>>> import numpy as np
>>> np.set_printoptions(precision=2, suppress=True, linewidth=100)
>>> arr = np.loadtxt("w.csv", delimiter=",")
>>> arr
array([[ 0.,  0., -5., -2.],
       [ 0.,  0.,  3., -1.],
       [ 0.,  0., -5., -2.],
       [ 0.,  0.,  3., -1.]])
>>> # rows 0 and 2 are equal
>>> np.allclose(arr[:-1].T @ np.linalg.lstsq(arr[:-1].T, arr[-1])[0], arr[-1])
True
>>> np.unique(arr.round(6), axis=0).shape
(2, 4)
>>> rk = np.linalg.matrix_rank(arr)
>>> rk
np.int64(2)
>>> N = np.linalg.svd(arr)[2][rk:].T
>>> N.shape
(4, 2)
>>> [int(np.linalg.matrix_rank(arr[:i])) for i in range(1, len(arr) + 1)]
[1, 2, 2, 2]
>>> out = arr / np.linalg.norm(arr, axis=1, keepdims=True)
>>> G = out @ out.T
>>> (G - 2 * np.eye(4)).round(6).argmax(axis=1)
array([2, 3, 0, 1])
>>> np.argwhere(np.triu(np.abs(G) > 0.95, 1))
array([[0, 2],
       [1, 3]])
>>> np.linalg.norm(out, axis=1)
array([1., 1., 1., 1.])
>>> M = np.load("dump.npy")
>>> M
array([[ 0.03,  0.02,  0.12,  0.08,  0.11],
       [ 0.02,  0.03,  0.16, -0.07,  0.06],
       [ 0.12,  0.16,  0.75, -0.18,  0.34],
       [ 0.08, -0.07, -0.18,  0.83,  0.32],
       [ 0.11,  0.06,  0.34,  0.32,  0.35]])
>>> # null space of dimension 3
>>> np.diff(M, axis=0)
array([[-0.01,  0.01,  0.04, -0.15, -0.05],
       [ 0.1 ,  0.12,  0.59, -0.12,  0.28],
       [-0.04, -0.22, -0.93,  1.01, -0.02],
       [ 0.03,  0.12,  0.52, -0.51,  0.04]])
>>> np.count_nonzero(M)
np.int64(25)
>>> np.linalg.matrix_rank(M)
np.int64(2)
>>> W0 = np.load("mat.npy")
>>> W0
array([[0, 0, 1],
       [0, 0, 0],
       [1, 0, 0]])
>>> # rank 2
>>> np.linalg.cond(W0) > 100
np.True_
>>> [round(float(x), 2) for x in np.linalg.svd(W0, compute_uv=False)[:3]]
[1.0, 1.0, 0.0]
>>> np.argsort(-np.linalg.norm(W0, axis=0).round(6), kind="stable")[:3]
array([0, 2, 1])
>>> np.linalg.matrix_rank(W0, rtol=0.1)
np.int64(2)
>>> left, s, vt = np.linalg.svd(M, full_matrices=False)
>>> np.round(vt @ vt.T, 2) + 0
array([[1., 0., 0., 0., 0.],
       [0., 1., 0., 0., 0.],
       [0., 0., 1., 0., 0.],
       [0., 0., 0., 1., 0.],
       [0., 0., 0., 0., 1.]])
>>> np.allclose(left * s @ vt, M)
True
>>> np.round(s / s[0], 2) + 0
array([1., 1., 0., 0., 0.])
>>> np.round(left.T @ left, 2) + 0
array([[1., 0., 0., 0., 0.],
       [0., 1., 0., 0., 0.],
       [0., 0., 1., 0., 0.],
       [0., 0., 0., 1., 0.],
       [0., 0., 0., 0., 1.]])
>>> rk = np.linalg.matrix_rank(W0)
>>> rk
np.int64(2)
>>> N = np.linalg.svd(W0)[2][rk:].T
>>> N @ N.T
array([[0., 0., 0.],
       [0., 1., 0.],
       [0., 0., 0.]])
>>> [int(np.linalg.matrix_rank(W0[:, :j + 1])) for j in range(3)]
[1, 1, 2]
>>> W0 @ N
array([[0.],
       [0.],
       [0.]])
>>> [int(np.linalg.matrix_rank(np.delete(W0, i, axis=0))) for i in range(3)]
[1, 2, 1]
>>> N[:, 0] / N[np.abs(N[:, 0]).round(6).argmax(), 0]
array([0., 1., 0.])
>>> np.linalg.lstsq(W0[:-1].T, W0[-1])[2]
np.int32(1)
>>> W0 @ np.linalg.pinv(W0) @ W0
array([[0., 0., 1.],
       [0., 0., 0.],
       [1., 0., 0.]])
>>> np.unique(W0.round(6), axis=0).shape
(3, 3)
>>> feats = np.loadtxt("x.csv", delimiter=",")
>>> feats
array([[ 1.25, -0.04,  3.74, -0.86,  0.86],
       [ 0.49,  1.97, -2.11, -0.49, -0.32],
       [ 0.73,  2.44,  1.47,  1.58, -0.01],
       [-1.47,  1.04, -0.58, -0.53, -2.29]])
>>> np.linalg.svd(feats, compute_uv=False)
array([5.  , 3.5 , 2.45, 1.71])
>>> feats.sum(axis=0)
array([ 1.  ,  5.41,  2.52, -0.3 , -1.76])
>>> np.abs(feats).max()
np.float64(3.74)
>>> feats.mean(axis=0)
array([ 0.25,  1.35,  0.63, -0.08, -0.44])
>>> rng = np.random.default_rng(38026)
>>> out = feats + rng.integers(-2, 3, (4, 3)) @ rng.integers(-2, 3, (3, 5))
>>> out
array([[ 0.25, -0.04,  4.74,  1.14, -4.14],
       [ 1.49,  0.97, -1.11,  1.51, -3.32],
       [ 1.73,  0.44,  4.47, -0.42, -3.01],
       [ 2.53, -2.96,  3.42, -4.53, -2.29]])
>>> np.linalg.matrix_rank(out - feats, tol=1e-8)
np.int64(3)
>>> A = np.load("case13.npy")
>>> A
array([[ 1,  1,  1,  1,  1,  1,  1,  1],
       [ 1,  1, -1, -1,  1,  1, -1, -1]])
>>> left, s, vt = np.linalg.svd(A, full_matrices=False)
>>> np.round(vt @ vt.T, 2) + 0
array([[1., 0.],
       [0., 1.]])
>>> left.T @ left
array([[1., 0.],
       [0., 1.]])
>>> np.round(left.T @ A @ vt.T, 2) + 0
array([[2.83, 0.  ],
       [0.  , 2.83]])
>>> (s > 1e-8).sum()
np.int64(2)
>>> s
array([2.83, 2.83])
>>> E = rng.normal(size=(25, 4))
>>> E = 20 * E / np.linalg.norm(E, axis=1, keepdims=True)
>>> E
array([[  2.09,  -8.45, -13.32, -12.12],
       [  0.85,  -4.12, -16.7 ,  10.16],
       [  3.95,  -2.29,  -8.85,  17.34],
       [  4.78,  -0.95,  -9.23,  17.06],
       [ -9.89,  -9.33, -14.64,  -0.79],
       [-11.04,  -1.34,  -8.34,  14.38],
       [  6.15,   7.41,  11.24, -13.45],
       [ 16.59,  -2.08,   1.23, -10.9 ],
       [ -9.87,  16.05,  -3.12,   5.95],
       [ -6.62,   7.61,  12.42,  11.99],
       [-10.66,   2.57,  12.87, -10.69],
       [-14.74,  10.01,   8.79,  -2.28],
       [-17.61,   4.19,   5.34,   6.63],
       [ -4.86,  -7.  , -16.94,  -6.35],
       [  6.13, -14.81, -10.81,   5.11],
       [  3.22,  19.26,   2.44,   3.59],
       [-14.44,  -9.79,   4.53,  -8.67],
       [ 12.33, -11.62,  10.28,  -2.66],
       [ 12.15, -10.69,  -8.93,  -7.64],
       [-15.28,  -0.63,   9.45,   8.76],
       [ -0.84,  -2.64,  15.87, -11.85],
       [-15.27, -11.41,  -0.82,   6.  ],
       [  3.26,  -4.81,  -8.41,  17.19],
       [ -2.73, -19.09,   4.88,   2.11],
       [ 14.6 , -13.14,  -1.92,   3.24]])
>>> x0 = np.array([-2, -8, -9, 8])
>>> y = E @ x0
>>> np.round(np.linalg.pinv(E) @ E, 2) + 0
array([[1., 0., 0., 0.],
       [0., 1., 0., 0.],
       [0., 0., 1., 0.],
       [0., 0., 0., 1.]])
>>> np.linalg.solve(E.T @ E, E.T @ y)
array([-2., -8., -9.,  8.])
>>> np.linalg.lstsq(E, y)[0]
array([-2., -8., -9.,  8.])
>>> y = y + 0.1 * rng.normal(size=25)
>>> y
array([  86.3 ,  262.86,  228.89,  217.76,  220.  ,  223.2 , -280.36, -114.8 ,  -33.07,  -63.54,
       -200.63, -147.94,    6.53,  167.59,  244.4 , -153.72,   -3.17,  -45.46,   80.39,   20.68,
       -214.75,  177.11,  245.3 ,  131.28,  119.2 ])
>>> c, *_ = np.linalg.lstsq(E, y)
>>> c.round()
array([-2., -8., -9.,  8.])
>>> [round(float(np.linalg.norm(np.linalg.solve(E.T @ E + lam * np.eye(4), E.T @ y))), 2) for lam in (0, 1, 10, 100)]
[14.6, 14.59, 14.55, 14.17]
